$ python3 -q
>>> import numpy as np
>>> np.set_printoptions(precision=2, suppress=True, linewidth=100)
>>> M = np.load("test5.npy")
>>> M
array([[  5,   6,   7,   8,   9,  10,  11,  12,  13,  14,  15,  16],
       [ 17,  18,  19,  20,  21,  22,  23,  24,  25,  26,  27,  28],
       [ 29,  30,  31,  32,  33,  34,  35,  36,  37,  38,  39,  40],
       [ 41,  42,  43,  44,  45,  46,  47,  48,  49,  50,  51,  52],
       [ 53,  54,  55,  56,  57,  58,  59,  60,  61,  62,  63,  64],
       [ 65,  66,  67,  68,  69,  70,  71,  72,  73,  74,  75,  76],
       [ 77,  78,  79,  80,  81,  82,  83,  84,  85,  86,  87,  88],
       [ 89,  90,  91,  92,  93,  94,  95,  96,  97,  98,  99, 100],
       [101, 102, 103, 104, 105, 106, 107, 108, 109, 110, 111, 112],
       [113, 114, 115, 116, 117, 118, 119, 120, 121, 122, 123, 124],
       [125, 126, 127, 128, 129, 130, 131, 132, 133, 134, 135, 136],
       [137, 138, 139, 140, 141, 142, 143, 144, 145, 146, 147, 148]])
>>> # rows and columns are dependent
>>> A2 = M / np.linalg.norm(M, axis=1, keepdims=True)
>>> C2 = A2 @ A2.T
>>> (np.abs(C2) > 0.9).astype(int)
array([[1, 1, 1, 1, 1, 1, 1, 1, 1, 1, 1, 1],
       [1, 1, 1, 1, 1, 1, 1, 1, 1, 1, 1, 1],
       [1, 1, 1, 1, 1, 1, 1, 1, 1, 1, 1, 1],
       [1, 1, 1, 1, 1, 1, 1, 1, 1, 1, 1, 1],
       [1, 1, 1, 1, 1, 1, 1, 1, 1, 1, 1, 1],
       [1, 1, 1, 1, 1, 1, 1, 1, 1, 1, 1, 1],
       [1, 1, 1, 1, 1, 1, 1, 1, 1, 1, 1, 1],
       [1, 1, 1, 1, 1, 1, 1, 1, 1, 1, 1, 1],
       [1, 1, 1, 1, 1, 1, 1, 1, 1, 1, 1, 1],
       [1, 1, 1, 1, 1, 1, 1, 1, 1, 1, 1, 1],
       [1, 1, 1, 1, 1, 1, 1, 1, 1, 1, 1, 1],
       [1, 1, 1, 1, 1, 1, 1, 1, 1, 1, 1, 1]])
>>> C2
array([[1.  , 0.99, 0.98, 0.97, 0.97, 0.96, 0.96, 0.96, 0.96, 0.96, 0.96, 0.96],
       [0.99, 1.  , 1.  , 1.  , 1.  , 0.99, 0.99, 0.99, 0.99, 0.99, 0.99, 0.99],
       [0.98, 1.  , 1.  , 1.  , 1.  , 1.  , 1.  , 1.  , 1.  , 1.  , 1.  , 1.  ],
       [0.97, 1.  , 1.  , 1.  , 1.  , 1.  , 1.  , 1.  , 1.  , 1.  , 1.  , 1.  ],
       [0.97, 1.  , 1.  , 1.  , 1.  , 1.  , 1.  , 1.  , 1.  , 1.  , 1.  , 1.  ],
       [0.96, 0.99, 1.  , 1.  , 1.  , 1.  , 1.  , 1.  , 1.  , 1.  , 1.  , 1.  ],
       [0.96, 0.99, 1.  , 1.  , 1.  , 1.  , 1.  , 1.  , 1.  , 1.  , 1.  , 1.  ],
       [0.96, 0.99, 1.  , 1.  , 1.  , 1.  , 1.  , 1.  , 1.  , 1.  , 1.  , 1.  ],
       [0.96, 0.99, 1.  , 1.  , 1.  , 1.  , 1.  , 1.  , 1.  , 1.  , 1.  , 1.  ],
       [0.96, 0.99, 1.  , 1.  , 1.  , 1.  , 1.  , 1.  , 1.  , 1.  , 1.  , 1.  ],
       [0.96, 0.99, 1.  , 1.  , 1.  , 1.  , 1.  , 1.  , 1.  , 1.  , 1.  , 1.  ],
       [0.96, 0.99, 1.  , 1.  , 1.  , 1.  , 1.  , 1.  , 1.  , 1.  , 1.  , 1.  ]])
>>> np.argwhere(np.triu(np.abs(C2) > 0.95, 1))
array([[ 0,  1],
       [ 0,  2],
       [ 0,  3],
       [ 0,  4],
       [ 0,  5],
       [ 0,  6],
       [ 0,  7],
       [ 0,  8],
       [ 0,  9],
       [ 0, 10],
       [ 0, 11],
       [ 1,  2],
       [ 1,  3],
       [ 1,  4],
       [ 1,  5],
       [ 1,  6],
       [ 1,  7],
       [ 1,  8],
       [ 1,  9],
       [ 1, 10],
       [ 1, 11],
       [ 2,  3],
       [ 2,  4],
       [ 2,  5],
       [ 2,  6],
       [ 2,  7],
       [ 2,  8],
       [ 2,  9],
       [ 2, 10],
       [ 2, 11],
       [ 3,  4],
       [ 3,  5],
       [ 3,  6],
       [ 3,  7],
       [ 3,  8],
       [ 3,  9],
       [ 3, 10],
       [ 3, 11],
       [ 4,  5],
       [ 4,  6],
       [ 4,  7],
       [ 4,  8],
       [ 4,  9],
       [ 4, 10],
       [ 4, 11],
       [ 5,  6],
       [ 5,  7],
       [ 5,  8],
       [ 5,  9],
       [ 5, 10],
       [ 5, 11],
       [ 6,  7],
       [ 6,  8],
       [ 6,  9],
       [ 6, 10],
       [ 6, 11],
       [ 7,  8],
       [ 7,  9],
       [ 7, 10],
       [ 7, 11],
       [ 8,  9],
       [ 8, 10],
       [ 8, 11],
       [ 9, 10],
       [ 9, 11],
       [10, 11]])
>>> np.linalg.norm(A2, axis=1)
array([1., 1., 1., 1., 1., 1., 1., 1., 1., 1., 1., 1.])
>>> U, sig, vt = np.linalg.svd(M)
>>> np.argmax(sig[:-1] / (sig[1:] + 1e-6)) + 1
np.int64(2)
>>> sig.round(2) + 0
array([1044.58,   19.71,    0.  ,    0.  ,    0.  ,    0.  ,    0.  ,    0.  ,    0.  ,    0.  ,
          0.  ,    0.  ])
>>> A2 = U[:, :2] @ np.diag(sig[:2]) @ vt[:2]
>>> np.round(np.linalg.norm(M - A2) / np.linalg.norm(M), 2)
np.float64(0.0)
>>> round(np.abs(M - A2).max(), 2)
np.float64(0.0)
>>> round(np.linalg.norm(M - A2, 2), 2), round(sig[2], 2)
(np.float64(0.0), np.float64(0.0))
>>> np.round(np.linalg.norm(M, 2) / np.linalg.norm(M), 2)
np.float64(1.0)
>>> [round(float(x), 2) for x in np.linalg.svd(M, compute_uv=False)[:3]]
[1044.58, 19.71, 0.0]
>>> mat = np.load("run10.npy")
>>> mat
array([[-22, -25, -18, -16, -19, -16, -17, -22, -22, -19, -13, -25, -22],
       [-22, -14, -18, -24, -20, -10, -20, -22, -28, -24,  -2, -32, -24],
       [  9,   8,  23,  19,   4,   3,   8,  30,   3,  10,  13,  42,  33],
       [-28, -22, -10, -19, -27, -17, -24, -12, -39, -27,   1, -15, -12],
       [ -8, -12,  -8, -10,  10,  -8,  -6, -26,  -2,   2, -14, -34, -30]])
>>> # looks like rank 4
>>> U, sig, vt = np.linalg.svd(mat)
>>> np.argmax(sig[:-1] / (sig[1:] + 1e-6)) + 1
np.int64(4)
>>> sig.round(2) + 0
array([147.19,  60.96,  18.67,  12.19,   0.  ])
>>> A2 = U[:, :4] @ np.diag(sig[:4]) @ vt[:4]
>>> np.round(np.linalg.norm(mat - A2) / np.linalg.norm(mat), 2)
np.float64(0.0)
>>> U, sig, vt = np.linalg.svd(mat)
>>> evecs = vt[:(sig > 1e-8).sum()]
>>> rng = np.random.default_rng(22)
>>> x = mat[0] + -1 * mat[2] + rng.integers(2) * np.eye(13)[5]
>>> x
array([-31., -33., -41., -35., -23., -18., -25., -52., -25., -29., -26., -67., -55.])
>>> np.diag(evecs.T @ evecs)
array([0.16, 0.45, 0.43, 0.18, 0.47, 0.21, 0.12, 0.2 , 0.45, 0.25, 0.37, 0.44, 0.27])
>>> np.allclose(evecs.T @ evecs @ x, x)
False
>>> x = np.array([3, -8, 6, 7, -4, -5, 4, 4, 6, -3, 8, 9, -3])
>>> a = np.maximum(mat @ x, 0)
>>> a
array([  0,   0, 726,   0,   0])
>>> np.maximum(mat @ (3 * x), 0)
array([   0,    0, 2178,    0,    0])
>>> mat * (a > 1e-9)[:, None]
array([[ 0,  0,  0,  0,  0,  0,  0,  0,  0,  0,  0,  0,  0],
       [ 0,  0,  0,  0,  0,  0,  0,  0,  0,  0,  0,  0,  0],
       [ 9,  8, 23, 19,  4,  3,  8, 30,  3, 10, 13, 42, 33],
       [ 0,  0,  0,  0,  0,  0,  0,  0,  0,  0,  0,  0,  0],
       [ 0,  0,  0,  0,  0,  0,  0,  0,  0,  0,  0,  0,  0]])
>>> A2 = M + rng.integers(-2, 3, (12, 2)) @ rng.integers(-2, 3, (2, 12))
>>> A2
array([[  4,   4,  10,   8,   9,  10,   8,  12,  11,  12,  17,  16],
       [ 15,  14,  25,  20,  21,  22,  17,  24,  21,  22,  31,  28],
       [ 30,  26,  31,  35,  36,  34,  35,  39,  39,  37,  43,  40],
       [ 43,  44,  38,  45,  46,  46,  52,  49,  53,  53,  49,  52],
       [ 55,  54,  51,  58,  59,  58,  63,  62,  65,  64,  63,  64],
       [ 66,  70,  63,  67,  68,  70,  75,  71,  75,  77,  71,  76],
       [ 78,  82,  75,  79,  80,  82,  87,  83,  87,  89,  83,  88],
       [ 91,  94,  85,  92,  93,  94, 101,  96, 101, 102,  95, 100],
       [102,  98, 103, 107, 108, 106, 107, 111, 111, 109, 115, 112],
       [115, 114, 111, 118, 119, 118, 123, 122, 125, 124, 123, 124],
       [125, 128, 126, 127, 128, 130, 132, 131, 133, 135, 133, 136],
       [138, 134, 139, 143, 144, 142, 143, 147, 147, 145, 151, 148]])
>>> np.abs(A2 - M).sum(axis=1)
array([15, 30, 21, 26, 22, 25, 25, 30, 21, 22, 10, 21])
>>> A2 = np.array([[0, 3, 7],
...     [5, 0, 8],
...     [6, 9, 2],
...     [5, 8, 2],
...     [0, 7, 4],
...     [4, 3, 3],
...     [4, 1, 8],
...     [1, 1, 1],
...     [1, 0, 7],
...     [4, 8, 7],
...     [3, 9, 7],
...     [1, 1, 5],
...     [8, 3, 7]])
>>> np.vstack([mat, A2.T]).shape
(8, 13)
>>> np.einsum("ik,kj->ij", mat, A2)
array([[ -805,  -936, -1361],
       [ -794,  -946, -1348],
       [  735,   799,   953],
       [ -696,  -860, -1407],
       [ -550,  -396,  -724]])
>>> data = np.load("w.npy")
>>> data
array([[0, 0, 0, 0, 0, 0, 0, 0, 0, 1, 0, 0, 0],
       [0, 0, 0, 0, 0, 1, 1, 0, 0, 0, 0, 1, 0],
       [0, 0, 0, 0, 0, 1, 0, 0, 0, 1, 1, 0, 1],
       [0, 0, 0, 0, 0, 0, 0, 0, 0, 0, 0, 0, 0],
       [0, 0, 0, 0, 0, 0, 0, 0, 0, 0, 0, 0, 0],
       [0, 1, 1, 0, 0, 0, 0, 0, 1, 1, 0, 0, 0],
       [0, 1, 0, 0, 0, 0, 0, 1, 1, 0, 0, 0, 0],
       [0, 0, 0, 0, 0, 0, 1, 0, 0, 0, 0, 0, 1],
       [0, 0, 0, 0, 0, 1, 1, 0, 0, 0, 0, 0, 0],
       [1, 0, 1, 0, 0, 1, 0, 0, 0, 0, 0, 0, 0],
       [0, 0, 1, 0, 0, 0, 0, 0, 0, 0, 0, 0, 0],
       [0, 1, 0, 0, 0, 0, 0, 0, 0, 0, 0, 0, 0],
       [0, 0, 1, 0, 0, 0, 0, 1, 0, 0, 0, 0, 0]])
>>> # looks like rank 10
>>> rk = np.linalg.matrix_rank(M)
>>> rk
np.int64(2)
>>> ns = np.linalg.svd(M)[2][rk:].T
>>> ns.shape
(12, 10)
>>> np.linalg.matrix_rank(M.T @ M), np.linalg.matrix_rank(M @ M.T)
(np.int64(2), np.int64(2))
>>> np.allclose(M @ ns, 0)
True
>>> [int(np.linalg.matrix_rank(np.delete(M, i, axis=0))) for i in range(12)]
[2, 2, 2, 2, 2, 2, 2, 2, 2, 2, 2, 2]
>>> [int(np.linalg.matrix_rank(M[:i])) for i in range(1, len(M) + 1)]
[1, 2, 2, 2, 2, 2, 2, 2, 2, 2, 2, 2]
>>> [round(float(np.linalg.det(data[:i, :i])), 2) + 0 for i in range(1, 14)]
[0.0, 0.0, 0.0, 0.0, 0.0, 0.0, 0.0, 0.0, 0.0, 0.0, 0.0, 0.0, 0.0]
>>> w, evecs = np.linalg.eigh(data)
>>> (w > 1e-8).sum(), (w < -1e-8).sum()
(np.int64(5), np.int64(5))
>>> np.abs(evecs[:, -1])
array([0.14, 0.32, 0.45, 0.  , 0.  , 0.51, 0.27, 0.17, 0.28, 0.39, 0.16, 0.11, 0.22])
>>> round(w.sum(), 2), np.trace(data)
(np.float64(-0.0), np.int64(0))
